In [1]: import numpy as np

In [2]: import numpy.linalg as la

In [3]: np.set_printoptions(suppress=True, linewidth=160)

In [4]: rnd = lambda a: np.round(a, 2) + 0

In [5]: Y = np.array([[1, 2], [1, 3], [2, 2]])

In [6]: J = np.kron(np.eye(3, dtype=int), Y)

In [7]: print(J)
[[1 2 0 0 0 0]
 [1 3 0 0 0 0]
 [2 2 0 0 0 0]
 [0 0 1 2 0 0]
 [0 0 1 3 0 0]
 [0 0 2 2 0 0]
 [0 0 0 0 1 2]
 [0 0 0 0 1 3]
 [0 0 0 0 2 2]]

In [8]: print(rnd(la.norm(J, axis=0)))
[2.45 4.12 2.45 4.12 2.45 4.12]

In [9]: print(rnd(la.norm(J, 2)))
4.7

In [10]: print(rnd(la.norm(J) ** 2 / la.norm(J, 2) ** 2))
3.13

In [11]: print(rnd(la.norm(J, axis=1)))
[2.24 3.16 2.83 2.24 3.16 2.83 2.24 3.16 2.83]

In [12]: print(la.norm(J, axis=1).argmax())
1

In [13]: P = J @ la.solve(J.T @ J, J.T)

In [14]: print(rnd(la.eigvalsh(P)))
[0. 0. 0. 1. 1. 1. 1. 1. 1.]

In [15]: print(rnd(P))
[[ 0.24  0.38  0.19  0.    0.    0.    0.    0.    0.  ]
 [ 0.38  0.81 -0.1   0.    0.    0.    0.    0.    0.  ]
 [ 0.19 -0.1   0.95  0.    0.    0.    0.    0.    0.  ]
 [ 0.    0.    0.    0.24  0.38  0.19  0.    0.    0.  ]
 [ 0.    0.    0.    0.38  0.81 -0.1   0.    0.    0.  ]
 [ 0.    0.    0.    0.19 -0.1   0.95  0.    0.    0.  ]
 [ 0.    0.    0.    0.    0.    0.    0.24  0.38  0.19]
 [ 0.    0.    0.    0.    0.    0.    0.38  0.81 -0.1 ]
 [ 0.    0.    0.    0.    0.    0.    0.19 -0.1   0.95]]

In [16]: print(rnd(np.diag(P)))
[0.24 0.81 0.95 0.24 0.81 0.95 0.24 0.81 0.95]
